$ python3 -q
>>> import numpy as np
>>> np.set_printoptions(precision=2, suppress=True, linewidth=120, sign=" ")
>>> def rnd(a):
...     return np.round(a, 2) + 0
... 
>>> K = np.load("mat.npy")
>>> K
array([[  94,   43,   48,   12,   18,   61],
       [  43,   98,   86,    8,   13,  108],
       [  48,   86,   92,    5,    8,   94],
       [  12,    8,    5,    3,    6,   16],
       [  18,   13,    8,    6,   14,   35],
       [  61,  108,   94,   16,   35,  158]])
>>> # rank 4
>>> rk = np.linalg.matrix_rank(K)
>>> print(rk)
4
>>> N = np.linalg.svd(K)[2][rk:].T
>>> print(N.shape)
(6, 2)
>>> E = np.array([[-2.97, 3.93, -4.0, 3.98],
...     [-3.02, 4.03, -4.03, 3.97],
...     [-2.96, 3.92, -4.03, 4.03],
...     [-2.91, 4.06, -4.0, 3.91],
...     [-2.95, 4.01, -4.05, 3.99],
...     [-3.01, 4.06, -4.05, 3.99],
...     [-3.02, 4.03, -3.98, 4.0],
...     [-3.9, 4.05, -5.04, 3.04],
...     [-3.94, 4.02, -4.95, 2.98],
...     [-4.01, 4.0, -5.01, 2.94],
...     [-4.01, 4.0, -5.05, 2.96],
...     [-3.92, 3.93, -4.97, 2.99],
...     [-3.9, 4.06, -4.92, 2.98],
...     [-4.04, 4.0, -5.11, 2.98]])
>>> cen = E - E.mean(axis=0)
>>> V = np.linalg.svd(cen)[2][:2]
>>> other = cen - cen @ V.T @ V
>>> rnd(other.std(axis=0))
array([ 0.02,  0.02,  0.03,  0.03])
>>> rnd(np.linalg.norm(other) / np.linalg.norm(cen))
np.float64(0.06)
>>> dist = np.linalg.norm(E[:, None] - E[None], axis=-1)
>>> rnd(dist[:5, :5])
array([[ 0.  ,  0.12,  0.06,  0.16,  0.1 ],
       [ 0.12,  0.  ,  0.14,  0.13,  0.08],
       [ 0.06,  0.14,  0.  ,  0.19,  0.1 ],
       [ 0.16,  0.13,  0.19,  0.  ,  0.11],
       [ 0.1 ,  0.08,  0.1 ,  0.11,  0.  ]])
>>> (dist + 1e9 * np.eye(14)).round(6).argmin(axis=1)
array([  2,   5,   0,   4,   1,   1,   1,   8,  12,  10,   9,   8,   8,  10])
>>> np.linalg.matrix_rank(dist ** 2)
np.int64(6)
>>> dist[5].round(6).argsort(kind="stable")[:4]
array([ 5,  1,  6,  4])
>>> np.flatnonzero(dist[5] < dist.mean() / 2)
array([ 0,  1,  2,  3,  4,  5,  6])
>>> print(dist.shape)
(14, 14)
>>> np.abs(K).max()
np.int64(158)
>>> print(np.count_nonzero(K))
36
>>> np.diff(K, axis=0)
array([[-51,  55,  38,  -4,  -5,  47],
       [  5, -12,   6,  -3,  -5, -14],
       [-36, -78, -87,  -2,  -2, -78],
       [  6,   5,   3,   3,   8,  19],
       [ 43,  95,  86,  10,  21, 123]])
>>> K.sum(axis=1)
array([ 276,  356,  333,   50,   94,  472])
>>> np.linalg.matrix_rank(K)
np.int64(4)
>>> rnd(K.mean(axis=0))
array([ 46.  ,  59.33,  55.5 ,   8.33,  15.67,  78.67])
>>> K - K[0]
array([[  0,   0,   0,   0,   0,   0],
       [-51,  55,  38,  -4,  -5,  47],
       [-46,  43,  44,  -7, -10,  33],
       [-82, -35, -43,  -9, -12, -45],
       [-76, -30, -40,  -6,  -4, -26],
       [-33,  65,  46,   4,  17,  97]])
>>> M = np.diag(3 * np.array([0, 2, 2, 1])) + np.array([[1, 3, 0, 3], [1, 3, 2, 3], [2, 0, 3, 3], [0, 2, 1, 0]])
>>> M
array([[ 1,  3,  0,  3],
       [ 1,  9,  2,  3],
       [ 2,  0,  9,  3],
       [ 0,  2,  1,  3]])
>>> def softmax(z):
...     e = np.exp(z - z.max(axis=-1, keepdims=True))
...     return e / e.sum(axis=-1, keepdims=True)
... 
>>> rnd(softmax(M).sum(axis=1))
array([ 1.,  1.,  1.,  1.])
>>> rnd(softmax(M[0]))
array([ 0.06,  0.46,  0.02,  0.46])
>>> rnd(softmax(M[0] + 2))
array([ 0.06,  0.46,  0.02,  0.46])
>>> scores = M @ M.T / np.sqrt(4)
>>> rnd(softmax(scores + np.triu(np.full(scores.shape, -np.inf), 1)))
array([[ 1.  ,  0.  ,  0.  ,  0.  ],
       [ 0.  ,  1.  ,  0.  ,  0.  ],
       [ 0.  ,  0.  ,  1.  ,  0.  ],
       [ 0.  ,  0.99,  0.  ,  0.  ]])
>>> rnd(softmax(scores)[0] @ M)
array([ 1.,  9.,  2.,  3.])
>>> rng = np.random.default_rng(29315)
>>> idx = rng.permutation(4)
>>> other = M[:, idx] * rng.choice([-1, 1], 4)
>>> other
array([[ 0, -3,  3, -1],
       [ 2, -3,  9, -1],
       [ 9, -3,  0, -2],
       [ 1, -3,  2,  0]])
>>> Uu, _, Vh = np.linalg.svd(M.T @ other)
>>> idx
array([ 2,  3,  1,  0])
>>> print(rnd(np.linalg.lstsq(M, other)[0]))
[[ 0.  0.  0. -1.]
 [ 0.  0.  1.  0.]
 [ 1.  0.  0.  0.]
 [ 0. -1.  0.  0.]]
>>> W1 = np.array([[3, -3, 2, 2], [1, 3, -2, 3], [-3, -3, 1, 3], [-1, 1, -3, 1]])
>>> beta = np.array([0, 2, 3, 0])
>>> hid = np.maximum(other @ W1 + beta, 0)
>>> (hid > 0).mean(axis=0)
array([ 0.25,  0.  ,  1.  ,  0.5 ])
>>> (hid > 0).astype(int)
array([[ 0,  0,  1,  0],
       [ 0,  0,  1,  1],
       [ 1,  0,  1,  1],
       [ 0,  0,  1,  0]])
>>> Z = np.array([[1, 0, 4], [5, 5, -2], [-2, -3, 2], [1, -3, -2]])
>>> (hid @ Z).round(6).argmax(axis=1)
array([ 2,  2,  2,  2])
>>> f = np.array([0, 0])
>>> print(np.convolve(M[0], f))
[ 0  0  0  0  0]
>>> np.array([np.convolve(row, f, "same") for row in M])
array([[ 0,  0,  0,  0],
       [ 0,  0,  0,  0],
       [ 0,  0,  0,  0],
       [ 0,  0,  0,  0]])
>>> J = np.load("out10.npy")
>>> rnd(J)
array([[ 0.8 , -4.35, -0.43],
       [ 0.81,  0.88, -4.38],
       [ 4.51, -0.18,  0.96]])
>>> W1 = np.array([[3, 1, 2, 3], [0, 0, 2, 0], [2, 3, 2, 0]])
>>> beta = np.array([0, 1, 0, 2])
>>> hid = np.maximum(J @ W1 + beta, 0)
>>> rnd(hid)
array([[  1.54,   0.51,   0.  ,   4.39],
       [  0.  ,   0.  ,   0.  ,   4.44],
       [ 15.44,   8.38,  10.57,  15.53]])
>>> print(rnd((hid > 0).mean(axis=0)))
[ 0.67  0.67  0.33  1.  ]
>>> np.linalg.matrix_rank(hid)
np.int64(3)
>>> Z = np.array([[0, -5], [-4, -6], [-4, 2], [5, -3]])
>>> W1 @ Z
array([[  3, -26],
       [ -8,   4],
       [-20, -24]])
>>> rnd(hid @ Z)
array([[  19.9 ,  -23.93],
       [  22.18,  -13.31],
       [   1.86, -152.93]])
>>> W0 = np.load("m.npy")
>>> print(W0)
[[ 1 -1  1 -1  1 -1  1 -1]
 [ 1 -1 -1  1 -1  1  1 -1]
 [ 1  1 -1 -1  1  1 -1 -1]
 [ 1  1  1  1 -1 -1 -1 -1]
 [ 1 -1 -1  1  1 -1 -1  1]]
>>> rnd(np.linalg.det(J))
np.float64(91.12)
>>> rnd((J - J.T) / 2)
array([[ 0.  , -2.58, -2.47],
       [ 2.58,  0.  , -2.1 ],
       [ 2.47,  2.1 ,  0.  ]])
>>> rnd(J @ J)
array([[ -4.83,  -7.21,  18.31],
       [-18.38,  -1.97,  -8.37],
       [  7.76, -19.97,  -0.22]])
>>> rnd(np.trace(J))
np.float64(2.63)
>>> np.allclose(J @ J.T, J.T @ J)
False
>>> mat = np.array([[3.0, 2.0, 0.0, 2.0, 2.0, 2.0],
...     [2.0, 3.0, 0.0, 2.0, 2.0, 2.0],
...     [0.0, 0.0, 3.0, 0.0, 0.0, 0.0],
...     [2.0, 2.0, 0.0, 3.0, 2.0, 2.0],
...     [2.0, 2.0, 0.0, 2.0, 3.0, 2.0],
...     [2.0, 2.0, 0.0, 2.0, 2.0, 3.0]])
>>> # equal to its transpose
>>> (mat != 0).astype(int)
array([[ 1,  1,  0,  1,  1,  1],
       [ 1,  1,  0,  1,  1,  1],
       [ 0,  0,  1,  0,  0,  0],
       [ 1,  1,  0,  1,  1,  1],
       [ 1,  1,  0,  1,  1,  1],
       [ 1,  1,  0,  1,  1,  1]])
>>> (np.linalg.matrix_power((mat != 0) + (mat.T != 0) + np.eye(6), 6) > 0).astype(int)
array([[ 1,  1,  0,  1,  1,  1],
       [ 1,  1,  0,  1,  1,  1],
       [ 0,  0,  1,  0,  0,  0],
       [ 1,  1,  0,  1,  1,  1],
       [ 1,  1,  0,  1,  1,  1],
       [ 1,  1,  0,  1,  1,  1]])
>>> rnd(np.sort(np.linalg.eigvals(mat).real))
array([  1.,   1.,   1.,   1.,   3.,  11.])
>>> np.flatnonzero(np.linalg.matrix_power((mat != 0) + (mat.T != 0) + np.eye(6), 6)[3])
array([ 0,  1,  3,  4,  5])
>>> print(mat @ mat)
[[ 25.  24.   0.  24.  24.  24.]
 [ 24.  25.   0.  24.  24.  24.]
 [  0.   0.   9.   0.   0.   0.]
 [ 24.  24.   0.  25.  24.  24.]
 [ 24.  24.   0.  24.  25.  24.]
 [ 24.  24.   0.  24.  24.  25.]]
>>> W1 = np.array([[1, 7, 4, 5, -5, -7],
...     [-2, 7, -4, 5, 0, 1],
...     [7, -2, 9, -4, -9, 8],
...     [-9, 1, 3, 7, 8, 5],
...     [6, 5, -1, -8, -7, 7],
...     [1, -9, -1, -6, -4, -6]])
>>> beta = np.array([2, 3, 1, 1, -1, 1])
>>> hid = np.maximum(mat @ W1 + beta, 0)
>>> hid
array([[  0.,  32.,   7.,  12.,   0.,   0.],
       [  0.,  32.,   0.,  12.,   0.,   2.],
       [ 23.,   0.,  28.,   0.,   0.,  25.],
       [  0.,  26.,   6.,  14.,   0.,   6.],
       [  2.,  30.,   2.,   0.,   0.,   8.],
       [  0.,  16.,   2.,   1.,   0.,   0.]])
>>> Z = np.array([[1, 3, -2],
...     [0, 0, 1],
...     [1, 3, 2],
...     [1, -1, -2],
...     [-1, 0, -2],
...     [2, 1, -1]])
>>> (hid @ Z).round(6).argmax(axis=1)
array([ 2,  0,  1,  0,  2,  2])
>>> vec = np.array([2, 1, 0, 1, 2, 1])
>>> y = mat @ vec
>>> beta, lr = np.zeros(6), 1 / np.linalg.norm(mat, 2) ** 2
>>> for i in range(6):
...     beta -= lr * mat.T @ (mat @ beta - y)
...     if i % 2 == 0: print(i, round(np.linalg.norm(mat @ beta - y), 2))
... 
0 1.09
2 1.07
4 1.05
>>> print(rnd(np.linalg.cond(mat)))
11.0
